$ python -q
>>> import numpy as np
>>> from numpy import linalg as LA
>>> np.set_printoptions(suppress=True, linewidth=200)
>>> F = np.loadtxt("dump.csv", delimiter=",")
>>> F
array([[  8.,  -1.,  -4.],
       [ -1.,  -4.,  -1.],
       [ -4.,  -1., -10.]])
>>> w, vecs = LA.eigvalsh(F)
Traceback (most recent call last):
  File "<python-input-5>", line 1, in <module>
    w, vecs = LA.eigvalsh(F)
    ^^^^^^^
ValueError: too many values to unpack (expected 2)
>>> w, vecs = LA.eigh(F)
>>> np.round(np.abs(vecs[:, -1]), 2)
array([0.98, 0.06, 0.2 ])
>>> round(w.sum(), 2), np.trace(F)
(np.float64(-6.0), np.float64(-6.0))
>>> np.round(vecs.T @ F @ vecs, 2) + 0
array([[-11.05,   0.  ,   0.  ],
       [  0.  ,  -3.85,   0.  ],
       [  0.  ,   0.  ,   8.9 ]])
>>> np.round(LA.svd(F, compute_uv=False), 2)
array([11.05,  8.9 ,  3.85])
>>> w.round(2)
array([-11.05,  -3.85,   8.9 ])
>>> np.round(LA.eigvalsh(F + 4 * np.eye(3)), 2)
array([-7.05,  0.15, 12.9 ])
>>> np.unique(w.round(6) + 0, return_counts=True)[1]
array([1, 1, 1])
>>> np.round(vecs @ np.diag(w) @ vecs.T, 2)
array([[  8.,  -1.,  -4.],
       [ -1.,  -4.,  -1.],
       [ -4.,  -1., -10.]])
>>> O, r_ = LA.qr(F)
>>> abs(r_[0, 0]), round(float(LA.norm(F[:, 0])), 2)
(np.float64(9.0), 9.0)
>>> np.round(O.T @ O, 2) + 0
array([[1., 0., 0.],
       [0., 1., 0.],
       [0., 0., 1.]])
>>> O.shape, r_.shape
((3, 3), (3, 3))
>>> r_.round(2) + 0
array([[-9.  ,  0.  , -1.  ],
       [ 0.  ,  4.24,  4.24],
       [ 0.  ,  0.  , -9.9 ]])
>>> Uu, sigma = LA.svd(F)
Traceback (most recent call last):
  File "<python-input-20>", line 1, in <module>
    Uu, sigma = LA.svd(F)
    ^^^^^^^^^
ValueError: too many values to unpack (expected 2)
>>> Uu, sigma, vt = LA.svd(F, full_matrices=False)
>>> Uu.shape, sigma.shape, vt.shape
((3, 3), (3,), (3, 3))
>>> np.round(Uu.T @ Uu, 2) + 0
array([[1., 0., 0.],
       [0., 1., 0.],
       [0., 0., 1.]])
>>> np.round(vt @ vt.T, 2) + 0
array([[1., 0., 0.],
       [0., 1., 0.],
       [0., 0., 1.]])
>>> np.round(Uu.T @ F @ vt.T, 2) + 0
array([[11.05,  0.  ,  0.  ],
       [ 0.  ,  8.9 ,  0.  ],
       [ 0.  ,  0.  ,  3.85]])
>>> np.round(sigma / sigma[0], 2)
array([1.  , 0.81, 0.35])
>>> np.round(np.cumsum(sigma ** 2) / np.sum(sigma ** 2), 2)
array([0.57, 0.93, 1.  ])
>>> np.round(np.abs(vt[0]), 2)
array([0.21, 0.17, 0.96])
>>> np.allclose(Uu * sigma @ vt, F)
True
>>> sigma.round(2)
array([11.05,  8.9 ,  3.85])
>>> A2 = np.array([[8, 2, 8], [0, 9, 2], [0, 2, 7]])
>>> np.einsum("ik,kj->ij", F, A2)
array([[  64.,   -1.,   34.],
       [  -8.,  -40.,  -23.],
       [ -32.,  -37., -104.]])
>>> LA.matrix_rank(np.vstack([F, A2.T]))
np.int64(3)
>>> np.einsum("ij->j", F)
array([  3.,  -6., -15.])
>>> np.vstack([F, A2.T]).shape
(6, 3)
>>> A2.T @ F.T
array([[  64.,   -8.,  -32.],
       [  -1.,  -40.,  -37.],
       [  34.,  -23., -104.]])
>>> np.einsum("ij,ij->i", F, F)
array([ 81.,  18., 117.])
>>> LA.matrix_rank(F @ A2)
np.int64(3)
